% python3 -q
>>> import numpy as np
>>> from numpy import linalg as LA
>>> np.set_printoptions(suppress=True, linewidth=160)
>>> other = np.array([[1, 1], [1, -1]])
>>> rng = np.random.default_rng(763)
>>> data = np.kron(other, np.kron(other, other))[rng.permutation(8)][:10]
>>> print(data)
[[ 1 -1  1 -1  1 -1  1 -1]
 [ 1 -1 -1  1 -1  1  1 -1]
 [ 1  1 -1 -1 -1 -1  1  1]
 [ 1  1 -1 -1  1  1 -1 -1]
 [ 1 -1 -1  1  1 -1 -1  1]
 [ 1  1  1  1  1  1  1  1]
 [ 1  1  1  1 -1 -1 -1 -1]
 [ 1 -1  1 -1 -1  1 -1  1]]
>>> print(np.round(LA.pinv(data), 1))
[[ 0.1  0.1  0.1  0.1  0.1  0.1  0.1  0.1]
 [-0.1 -0.1  0.1  0.1 -0.1  0.1  0.1 -0.1]
 [ 0.1 -0.1 -0.1 -0.1 -0.1  0.1  0.1  0.1]
 [-0.1  0.1 -0.1 -0.1  0.1  0.1  0.1 -0.1]
 [ 0.1 -0.1 -0.1  0.1  0.1  0.1 -0.1 -0.1]
 [-0.1  0.1 -0.1  0.1 -0.1  0.1 -0.1  0.1]
 [ 0.1  0.1  0.1 -0.1 -0.1  0.1 -0.1 -0.1]
 [-0.1 -0.1  0.1 -0.1  0.1  0.1 -0.1  0.1]]
>>> print(data.T @ data)
[[8 0 0 0 0 0 0 0]
 [0 8 0 0 0 0 0 0]
 [0 0 8 0 0 0 0 0]
 [0 0 0 8 0 0 0 0]
 [0 0 0 0 8 0 0 0]
 [0 0 0 0 0 8 0 0]
 [0 0 0 0 0 0 8 0]
 [0 0 0 0 0 0 0 8]]
>>> print(data[:, 7] @ data[:, 2])
0
>>> print(np.round(LA.svd(data, compute_uv=False), 1))
[2.8 2.8 2.8 2.8 2.8 2.8 2.8 2.8]
>>> print(np.count_nonzero(data))
64
>>> print(LA.matrix_rank(data))
8
>>> data[8]
Traceback (most recent call last):
  File "<python-input-13>", line 1, in <module>
    data[8]
    ~~~~^^^
IndexError: index 8 is out of bounds for axis 0 with size 8
>>> r0 = np.array([-2, 2, 3, -3, -2, 2, -3, -2])
>>> other = data + np.outer(r0, np.eye(8)[4])
>>> print(LA.matrix_rank(other - data))
1
>>> q, evecs = LA.qr(data[:, :2])[0], LA.qr(data[:, 2:])[0]
>>> s = LA.svd(q.T @ evecs, compute_uv=False)
>>> print((s > 0.9).sum())
0
>>> print(s.round(1) + 0)
[0. 0.]
>>> other = data + rng.integers(-2, 3, (8, 7)) @ rng.integers(-2, 3, (7, 8))
>>> print(other)
[[  8  11  -1  -6   5  -3   4   0]
 [ -7 -12   3  11  -7   3  -1  -4]
 [  7   0   6   3 -10   8   4  10]
 [  0  -2   5   7  -2   2  -4  -6]
 [  3  -8  11   1  -5  13  -4  10]
 [ -7   0  -4   5   2  -9   0  -9]
 [ -3   6  -9  -4   4  -2  -4   5]
 [ 10   9   3  -2   5  -2  -1  -5]]
>>> print(other - data)
[[  7  12  -2  -5   4  -2   3   1]
 [ -8 -11   4  10  -6   2  -2  -3]
 [  6  -1   7   4  -9   9   3   9]
 [ -1  -3   6   8  -3   1  -3  -5]
 [  2  -7  12   0  -6  14  -3   9]
 [ -8  -1  -5   4   1 -10  -1 -10]
 [ -4   5 -10  -5   5  -1  -3   6]
 [  9  10   2  -1   6  -3   0  -6]]
>>> print(LA.matrix_rank(other - data, tol=1e-8))
7
>>> M = np.load("a.npy")
>>> print(M)
[[ 0 -3  0 -2 -2 -1 -1  0  0 -2 -4]
 [ 3  0  1  2  0  0  3  4 -2  0  0]
 [ 0 -1  0  1  1  1  0 -1  1  1  2]
 [ 2 -2 -1  0 -1  2  1 -2  2 -3  0]
 [ 2  0 -1  1  0  3  3 -3  4 -2  1]
 [ 1  0 -1 -2 -3  0 -2  0 -4  0  3]
 [ 1 -3  0 -1 -3  2  0  0  3 -2  0]
 [ 0 -4  1  2  3  0  0  0 -1  0 -1]
 [ 0  2 -1 -2 -4  4 -3  1  0  0 -2]
 [ 2  0 -1  3  2  0  2  0  0  0  3]
 [ 4  0 -2  0 -1 -3  0  1  2 -3  0]]
>>> # antisymmetric, zero diagonal
>>> x = np.array([5, -5, 5, -3, 5, -3, -3, 2, -1, -3, 3])
>>> h = np.maximum(M @ x, 0)
>>> print(np.maximum(M @ x, 0) - np.maximum(-M @ x, 0))
[ 11  15   4   4 -17  10   5  32 -36   9  23]
>>> print(np.maximum(M @ (3 * x), 0))
[33 45 12 12  0 30 15 96  0 27 69]
>>> r = LA.matrix_rank(M)
>>> print(r)
10
>>> null = LA.svd(M)[2][r:].T
>>> print([int(LA.matrix_rank(M[:, :j + 1])) for j in range(11)])
[1, 2, 3, 4, 5, 6, 7, 8, 9, 10, 10]
>>> print(null.shape)
(11, 1)
>>> print(np.round(M @ null, 1) + 0)
[[0.]
 [0.]
 [0.]
 [0.]
 [0.]
 [0.]
 [0.]
 [0.]
 [0.]
 [0.]
 [0.]]
>>> print([int(LA.matrix_rank(np.delete(M, i, axis=0))) for i in range(11)])
[10, 10, 10, 10, 10, 10, 10, 10, 10, 10, 10]
>>> print(np.round(null @ null.T, 1) + 0)
[[ 0.   0.   0.   0.   0.   0.   0.   0.   0.   0.   0. ]
 [ 0.   0.   0.1  0.1 -0.1  0.   0.   0.   0.   0.   0. ]
 [ 0.   0.1  0.2  0.3 -0.2 -0.1 -0.1 -0.2  0.   0.   0. ]
 [ 0.   0.1  0.3  0.4 -0.3 -0.1 -0.1 -0.2  0.   0.   0. ]
 [ 0.  -0.1 -0.2 -0.3  0.2  0.1  0.1  0.1  0.   0.   0. ]
 [ 0.   0.  -0.1 -0.1  0.1  0.   0.   0.1  0.   0.   0. ]
 [ 0.   0.  -0.1 -0.1  0.1  0.   0.   0.1  0.   0.   0. ]
 [ 0.   0.  -0.2 -0.2  0.1  0.1  0.1  0.1  0.   0.   0. ]
 [ 0.   0.   0.   0.   0.   0.   0.   0.   0.   0.   0. ]
 [ 0.   0.   0.   0.   0.   0.   0.   0.   0.   0.   0. ]
 [ 0.   0.   0.   0.   0.   0.   0.   0.   0.   0.   0. ]]
>>> print(LA.matrix_rank(M.T @ M), LA.matrix_rank(M @ M.T))
10 10
>>> r0, v = M[2], M[6]
>>> print(r0 @ r0)
11
>>> print(r0 @ v)
2
>>> pr = (r0 @ v) / (r0 @ r0) * r0
>>> print(LA.matrix_rank(np.outer(r0, v)))
1
>>> print(np.round(v - pr, 1))
[ 1.  -2.8  0.  -1.2 -3.2  1.8  0.   0.2  2.8 -2.2 -0.4]
>>> print(round((v - pr) @ r0, 1))
0.0
>>> Uu, s, Vh = LA.svd(M)
>>> print(np.argmax(s[:-1] / (s[1:] + 1e-6)) + 1)
10
>>> other = Uu[:, :10] @ np.diag(s[:10]) @ Vh[:10]
>>> print(LA.matrix_rank(other))
10
